% python3 -q
>>> import numpy as np
>>> from numpy import linalg as LA
>>> np.set_printoptions(suppress=True, linewidth=200)
>>> out = np.array([[0, 1, 4, -4, -3, 3],
...     [3, 3, -3, -5, 0, -1],
...     [1, -5, 5, 5, -5, 3],
...     [-4, -2, -1, -1, 4, -3],
...     [-4, -3, -5, 3, 1, -5],
...     [2, -4, 4, 1, 3, -4]])
>>> Z = np.array([[-1, -3, 3, 3, 3, -1, 1],
...     [2, 1, 0, -2, -2, 2, -2],
...     [1, -1, 3, -1, 0, 3, -3],
...     [1, 1, -1, 0, 0, -2, -3],
...     [0, 1, 2, 1, 2, 1, -1],
...     [-2, 2, 3, -1, -2, 1, -1],
...     [2, 0, -3, -2, 3, -3, 1]])
>>> F = np.block([[out, np.zeros((6, 7))], [np.zeros((7, 6)), Z]])
>>> F
array([[ 0.,  1.,  4., -4., -3.,  3.,  0.,  0.,  0.,  0.,  0.,  0.,  0.],
       [ 3.,  3., -3., -5.,  0., -1.,  0.,  0.,  0.,  0.,  0.,  0.,  0.],
       [ 1., -5.,  5.,  5., -5.,  3.,  0.,  0.,  0.,  0.,  0.,  0.,  0.],
       [-4., -2., -1., -1.,  4., -3.,  0.,  0.,  0.,  0.,  0.,  0.,  0.],
       [-4., -3., -5.,  3.,  1., -5.,  0.,  0.,  0.,  0.,  0.,  0.,  0.],
       [ 2., -4.,  4.,  1.,  3., -4.,  0.,  0.,  0.,  0.,  0.,  0.,  0.],
       [ 0.,  0.,  0.,  0.,  0.,  0., -1., -3.,  3.,  3.,  3., -1.,  1.],
       [ 0.,  0.,  0.,  0.,  0.,  0.,  2.,  1.,  0., -2., -2.,  2., -2.],
       [ 0.,  0.,  0.,  0.,  0.,  0.,  1., -1.,  3., -1.,  0.,  3., -3.],
       [ 0.,  0.,  0.,  0.,  0.,  0.,  1.,  1., -1.,  0.,  0., -2., -3.],
       [ 0.,  0.,  0.,  0.,  0.,  0.,  0.,  1.,  2.,  1.,  2.,  1., -1.],
       [ 0.,  0.,  0.,  0.,  0.,  0., -2.,  2.,  3., -1., -2.,  1., -1.],
       [ 0.,  0.,  0.,  0.,  0.,  0.,  2.,  0., -3., -2.,  3., -3.,  1.]])
>>> np.flatnonzero(LA.matrix_power((F != 0) + (F.T != 0) + np.eye(13), 13)[7])
array([ 6,  7,  8,  9, 10, 11, 12])
>>> np.allclose(F, F.T)
False
>>> round(float(np.abs(LA.eigvals(F)).max()), 2)
10.5
>>> np.trace(F)
np.float64(11.0)
>>> np.round(np.sort(np.abs(LA.eigvals(F))), 2)
array([ 1.16,  1.68,  1.68,  3.27,  3.9 ,  3.9 ,  5.14,  5.14,  5.28,  5.28,  5.69, 10.5 , 10.5 ])
>>> u = np.array([0, 1, -2, 1, 3, 4, -5, 2, 4, 2, -2, -3, 1])
>>> out = F + np.outer(u, np.eye(13)[9])
>>> LA.matrix_rank(LA.inv(out) - LA.inv(F), tol=1e-8)
np.int64(1)
>>> np.round(LA.det(out) / LA.det(F), 2), round(float(1 + LA.solve(F, u)[9]), 2)
(np.float64(-0.04), -0.04)
>>> x = np.array([2, -1, -2, 3, 0, 3, -3, -5, -1, -3, 4, -3, 3])
>>> np.einsum("ij,j->i", F, x)
array([-12.,  -9.,  21., -16.,  -1.,  -9.,  24., -25., -16., -10.,  -8., -18.,  27.])
>>> (F @ x).argmax()
np.int64(12)
>>> np.sign((F @ x).round(6))
array([-1., -1.,  1., -1., -1., -1.,  1., -1., -1., -1., -1., -1.,  1.])
>>> F @ x
array([-12.,  -9.,  21., -16.,  -1.,  -9.,  24., -25., -16., -10.,  -8., -18.,  27.])
>>> F @ (2 * x)
array([-24., -18.,  42., -32.,  -2., -18.,  48., -50., -32., -20., -16., -36.,  54.])
>>> t3 = np.stack([F, 5 * F, F[::-1]])
>>> (t3 @ F.T).shape
(3, 13, 13)
>>> arr = np.load("x.npy")
>>> arr
array([[ 5.,  3., -4., -2.,  3.],
       [-5., -2.,  5., -3., -2.],
       [-4., -2., -5.,  3.,  1.],
       [ 0.,  0.,  0., -1., -6.],
       [ 0.,  0.,  0.,  9.,  1.]])
>>> round(LA.det(arr), 2)
np.float64(-2279.0)
>>> (arr - arr.T) / 2
array([[ 0. ,  4. ,  0. , -1. ,  1.5],
       [-4. ,  0. ,  3.5, -1.5, -1. ],
       [ 0. , -3.5,  0. ,  1.5,  0.5],
       [ 1. ,  1.5, -1.5,  0. , -7.5],
       [-1.5,  1. , -0.5,  7.5,  0. ]])
>>> round(np.abs(LA.eigvals(arr)).max(), 2)
np.float64(7.28)
>>> (arr + arr.T) / 2
array([[ 5. , -1. , -4. , -1. ,  1.5],
       [-1. , -2. ,  1.5, -1.5, -1. ],
       [-4. ,  1.5, -5. ,  1.5,  0.5],
       [-1. , -1.5,  1.5, -1. ,  1.5],
       [ 1.5, -1. ,  0.5,  1.5,  1. ]])
>>> np.round(LA.det(arr[::-1]), 2)
np.float64(-2279.0)
>>> round(float(LA.eigvals(arr).sum().real), 2)
-2.0
>>> np.round(LA.eigvals(arr), 2)
array([ 1.96+1.85j,  1.96-1.85j, -5.93+0.j  ,  0.  +7.28j,  0.  -7.28j])
>>> out = np.array([[2, 1], [2, 2]])
>>> Z = np.kron(out, arr)
>>> Z
array([[ 10.,   6.,  -8.,  -4.,   6.,   5.,   3.,  -4.,  -2.,   3.],
       [-10.,  -4.,  10.,  -6.,  -4.,  -5.,  -2.,   5.,  -3.,  -2.],
       [ -8.,  -4., -10.,   6.,   2.,  -4.,  -2.,  -5.,   3.,   1.],
       [  0.,   0.,   0.,  -2., -12.,   0.,   0.,   0.,  -1.,  -6.],
       [  0.,   0.,   0.,  18.,   2.,   0.,   0.,   0.,   9.,   1.],
       [ 10.,   6.,  -8.,  -4.,   6.,  10.,   6.,  -8.,  -4.,   6.],
       [-10.,  -4.,  10.,  -6.,  -4., -10.,  -4.,  10.,  -6.,  -4.],
       [ -8.,  -4., -10.,   6.,   2.,  -8.,  -4., -10.,   6.,   2.],
       [  0.,   0.,   0.,  -2., -12.,   0.,   0.,   0.,  -2., -12.],
       [  0.,   0.,   0.,  18.,   2.,   0.,   0.,   0.,  18.,   2.]])
>>> np.round(LA.norm(Z, 2), 2), round(float(LA.norm(out, 2) * LA.norm(arr, 2)), 2)
(np.float64(40.88), 40.88)
>>> LA.matrix_rank(Z)
np.int64(10)
>>> u = np.array([-3, 0, 0, 0, -3, 1, 0, -2, 0])
>>> rng = np.random.default_rng(41935)
>>> m1 = np.outer(rng.normal(size=46), u) + 0.1 * rng.normal(size=(46, 9))
>>> m1.round(2) + 0
array([[-4.1 , -0.12, -0.03,  0.02, -4.11,  1.38,  0.  , -2.55, -0.11],
       [-6.1 ,  0.06,  0.01, -0.02, -6.11,  1.9 , -0.1 , -4.03, -0.11],
       [-2.91, -0.02, -0.04, -0.05, -2.74,  1.07,  0.19, -1.98, -0.17],
       [ 0.02, -0.07,  0.12,  0.03,  0.01,  0.11,  0.03, -0.21,  0.07],
       [-0.6 ,  0.17,  0.12, -0.17, -0.76,  0.2 , -0.01, -0.57,  0.04],
       [-2.87,  0.18, -0.07,  0.01, -3.14,  1.07,  0.01, -1.85, -0.05],
       [ 4.18, -0.06,  0.09, -0.15,  4.15, -1.14, -0.01,  2.72,  0.1 ],
       [-0.6 , -0.02, -0.11, -0.09, -0.38,  0.26, -0.02, -0.32,  0.09],
       [ 3.29, -0.06,  0.22, -0.13,  3.16, -1.11,  0.03,  2.18,  0.01],
       [ 1.01,  0.06, -0.11,  0.1 ,  0.98, -0.47,  0.05,  0.63, -0.11],
       [ 2.47,  0.16,  0.  ,  0.21,  2.39, -0.78, -0.1 ,  1.7 , -0.02],
       [-4.62, -0.03,  0.13, -0.01, -4.44,  1.52,  0.09, -3.09, -0.04],
       [ 3.87,  0.03,  0.01, -0.01,  3.85, -1.2 , -0.03,  2.59, -0.08],
       [-5.05,  0.01,  0.1 ,  0.05, -4.93,  1.73,  0.12, -3.54,  0.01],
       [-3.9 , -0.13, -0.08,  0.07, -3.85,  1.37, -0.01, -2.56,  0.06],
       [-2.69,  0.11, -0.09, -0.14, -2.8 ,  1.11, -0.3 , -1.87,  0.05],
       [ 3.97, -0.1 ,  0.09,  0.01,  4.05, -1.28, -0.14,  2.75, -0.01],
       [ 0.48,  0.05,  0.03,  0.17,  0.38,  0.07, -0.07,  0.5 , -0.09],
       [-2.54, -0.02,  0.06,  0.21, -2.59,  0.94, -0.27, -1.7 , -0.16],
       [-1.69,  0.01, -0.05, -0.12, -1.87,  0.86,  0.11, -1.09, -0.15],
       [ 5.76, -0.02,  0.02,  0.34,  5.49, -1.78, -0.1 ,  3.8 ,  0.07],
       [ 7.13,  0.04,  0.04,  0.06,  7.18, -2.51,  0.11,  4.75, -0.14],
       [-0.81, -0.08,  0.13,  0.  , -0.79,  0.35,  0.09, -0.6 , -0.02],
       [-3.19, -0.16,  0.12, -0.14, -3.11,  0.92, -0.06, -2.18, -0.19],
       [ 4.54,  0.  , -0.01, -0.07,  4.38, -1.29, -0.02,  2.96,  0.03],
       [ 5.62, -0.11,  0.  , -0.24,  5.62, -1.94,  0.  ,  3.67,  0.01],
       [ 7.92, -0.11,  0.07, -0.03,  7.99, -2.62, -0.13,  5.23,  0.18],
       [ 1.43, -0.02,  0.06,  0.05,  1.54, -0.74, -0.03,  1.02, -0.03],
       [ 0.93,  0.05,  0.22, -0.05,  0.57, -0.26,  0.  ,  0.53, -0.06],
       [ 2.65,  0.01, -0.05, -0.07,  2.56, -1.06,  0.05,  1.69,  0.01],
       [ 1.1 , -0.03, -0.04,  0.15,  1.17, -0.35,  0.07,  0.75,  0.18],
       [ 0.94,  0.09, -0.23,  0.08,  0.8 , -0.32,  0.02,  0.47, -0.09],
       [-0.79, -0.17,  0.14, -0.1 , -0.71,  0.24,  0.17, -0.61, -0.13],
       [-0.21, -0.13, -0.02,  0.08, -0.23,  0.17,  0.05, -0.23, -0.09],
       [ 2.24,  0.05,  0.08, -0.14,  2.36, -0.66,  0.12,  1.58, -0.09],
       [-0.68, -0.16,  0.28,  0.02, -0.66,  0.24, -0.09, -0.42, -0.18],
       [-4.7 ,  0.07, -0.03,  0.03, -4.67,  1.46, -0.15, -2.95, -0.04],
       [ 2.87, -0.14,  0.04, -0.11,  2.73, -0.85,  0.06,  1.7 , -0.08],
       [-2.24, -0.1 , -0.01, -0.02, -2.15,  0.64,  0.05, -1.53,  0.  ],
       [-2.11,  0.06, -0.1 ,  0.12, -2.18,  0.74, -0.06, -1.6 , -0.13],
       [ 0.87,  0.1 , -0.21,  0.19,  0.87, -0.4 ,  0.12,  0.66, -0.13],
       [-0.7 , -0.03, -0.05, -0.1 , -0.65,  0.24,  0.17, -0.35, -0.17],
       [-0.89,  0.12,  0.17, -0.24, -1.08,  0.17, -0.03, -0.54,  0.07],
       [-1.03,  0.08,  0.03, -0.06, -0.96,  0.25,  0.02, -0.54,  0.02],
       [ 2.93,  0.07,  0.04,  0.04,  3.03, -1.06,  0.05,  1.87, -0.05],
       [-0.59, -0.09,  0.  ,  0.04, -0.43,  0.16, -0.13, -0.26,  0.2 ]])
>>> np.argsort(-LA.norm(m1, axis=0).round(6), kind="stable")[:3]
array([0, 4, 7])
>>> LA.cond(m1) > 100
np.False_
>>> LA.matrix_rank(m1, rtol=0.1)
np.int64(1)
>>> cen = m1 - m1.mean(axis=1)
Traceback (most recent call last):
  File "<python-input-45>", line 1, in <module>
    cen = m1 - m1.mean(axis=1)
          ~~~^~~~~~~~~~~~~~~~~
ValueError: operands could not be broadcast together with shapes (46,9) (46,) 
>>> cen = m1 - m1.mean(axis=0)
>>> Uu, sig, VT = LA.svd(cen, full_matrices=False)
>>> np.round(np.abs(VT[-1]), 2)
array([0.38, 0.62, 0.25, 0.02, 0.52, 0.2 , 0.18, 0.09, 0.24])
>>> np.abs(Uu[:, 0]).argmax()
np.int64(26)
>>> np.round(sig ** 2 / (sig ** 2).sum(), 2) + 0
array([1., 0., 0., 0., 0., 0., 0., 0., 0.])
>>> (np.sign(Uu[:, 0]) == np.sign(Uu[0, 0])).astype(int)
array([1, 1, 1, 1, 1, 1, 0, 1, 0, 0, 0, 1, 0, 1, 1, 1, 0, 0, 1, 1, 0, 0, 1, 1, 0, 0, 0, 0, 0, 0, 0, 0, 1, 1, 0, 1, 1, 0, 1, 1, 0, 1, 1, 1, 0, 1])
>>> np.round(VT[0] * np.sign(VT[0, np.abs(VT[0]).argmax()]), 2) + 0
array([ 0.63,  0.  ,  0.  ,  0.  ,  0.62, -0.21,  0.  ,  0.42,  0.01])
>>> sig.round(2)
array([35.39,  0.94,  0.81,  0.74,  0.72,  0.65,  0.55,  0.5 ,  0.39])
>>> Z = m1[[35, 26]].astype(float)
>>> for _ in range(6):
...     labels = LA.norm(m1[:, None] - Z, axis=-1).argmin(axis=1)
...     Z = np.array([m1[labels == j].mean(axis=0) for j in range(2)])
... 
>>> labels
array([0, 0, 0, 0, 0, 0, 1, 0, 1, 0, 1, 0, 1, 0, 0, 0, 1, 0, 0, 0, 1, 1, 0, 0, 1, 1, 1, 1, 0, 1, 0, 0, 0, 0, 1, 0, 0, 1, 0, 0, 0, 0, 0, 0, 1, 0])
>>> np.round(Z[1] - Z[0], 2)
array([ 5.68, -0.01,  0.03, -0.02,  5.66, -1.89, -0.01,  3.77,  0.04])
>>> out = np.array([[4, 0, 3, 4], [3, 0, 1, 4], [2, 3, 0, 3], [5, 5, 3, 2]])
>>> Z = np.array([[1, -1, 2, -2, -2, 2, -1, 2],
...     [0, -2, 0, 0, 0, 2, -1, -1],
...     [-1, -1, -2, -1, 0, 1, -1, -1],
...     [1, -2, -1, 0, -2, 2, 0, 2],
...     [1, 2, -1, 0, -2, 1, 1, 0],
...     [2, -2, 0, 2, 1, -1, -2, -2],
...     [-1, -1, -2, 1, 2, 0, 0, 2],
...     [1, -1, 2, 2, 1, -1, 2, 2]])
>>> data = np.block([[out, np.zeros((4, 8))], [np.zeros((8, 4)), Z]])
>>> data
array([[ 4.,  0.,  3.,  4.,  0.,  0.,  0.,  0.,  0.,  0.,  0.,  0.],
       [ 3.,  0.,  1.,  4.,  0.,  0.,  0.,  0.,  0.,  0.,  0.,  0.],
       [ 2.,  3.,  0.,  3.,  0.,  0.,  0.,  0.,  0.,  0.,  0.,  0.],
       [ 5.,  5.,  3.,  2.,  0.,  0.,  0.,  0.,  0.,  0.,  0.,  0.],
       [ 0.,  0.,  0.,  0.,  1., -1.,  2., -2., -2.,  2., -1.,  2.],
       [ 0.,  0.,  0.,  0.,  0., -2.,  0.,  0.,  0.,  2., -1., -1.],
       [ 0.,  0.,  0.,  0., -1., -1., -2., -1.,  0.,  1., -1., -1.],
       [ 0.,  0.,  0.,  0.,  1., -2., -1.,  0., -2.,  2.,  0.,  2.],
       [ 0.,  0.,  0.,  0.,  1.,  2., -1.,  0., -2.,  1.,  1.,  0.],
       [ 0.,  0.,  0.,  0.,  2., -2.,  0.,  2.,  1., -1., -2., -2.],
       [ 0.,  0.,  0.,  0., -1., -1., -2.,  1.,  2.,  0.,  0.,  2.],
       [ 0.,  0.,  0.,  0.,  1., -1.,  2.,  2.,  1., -1.,  2.,  2.]])
>>> out = data / LA.norm(data, axis=1, keepdims=True)
>>> G = out @ out.T
>>> (G - 2 * np.eye(12)).round(6).argmax(axis=1)
array([ 1,  0,  3,  2,  7,  6,  5,  4,  7,  5,  6, 10])
>>> np.round(LA.norm(out, axis=1), 2)
array([1., 1., 1., 1., 1., 1., 1., 1., 1., 1., 1., 1.])
>>> (np.abs(G) > 0.9).astype(int)
array([[1, 1, 0, 0, 0, 0, 0, 0, 0, 0, 0, 0],
       [1, 1, 0, 0, 0, 0, 0, 0, 0, 0, 0, 0],
       [0, 0, 1, 0, 0, 0, 0, 0, 0, 0, 0, 0],
       [0, 0, 0, 1, 0, 0, 0, 0, 0, 0, 0, 0],
       [0, 0, 0, 0, 1, 0, 0, 0, 0, 0, 0, 0],
       [0, 0, 0, 0, 0, 1, 0, 0, 0, 0, 0, 0],
       [0, 0, 0, 0, 0, 0, 1, 0, 0, 0, 0, 0],
       [0, 0, 0, 0, 0, 0, 0, 1, 0, 0, 0, 0],
       [0, 0, 0, 0, 0, 0, 0, 0, 1, 0, 0, 0],
       [0, 0, 0, 0, 0, 0, 0, 0, 0, 1, 0, 0],
       [0, 0, 0, 0, 0, 0, 0, 0, 0, 0, 1, 0],
       [0, 0, 0, 0, 0, 0, 0, 0, 0, 0, 0, 1]])
>>> round(float(np.degrees(np.arccos(np.clip(G[8, 4], -1, 1)))), 2)
83.09
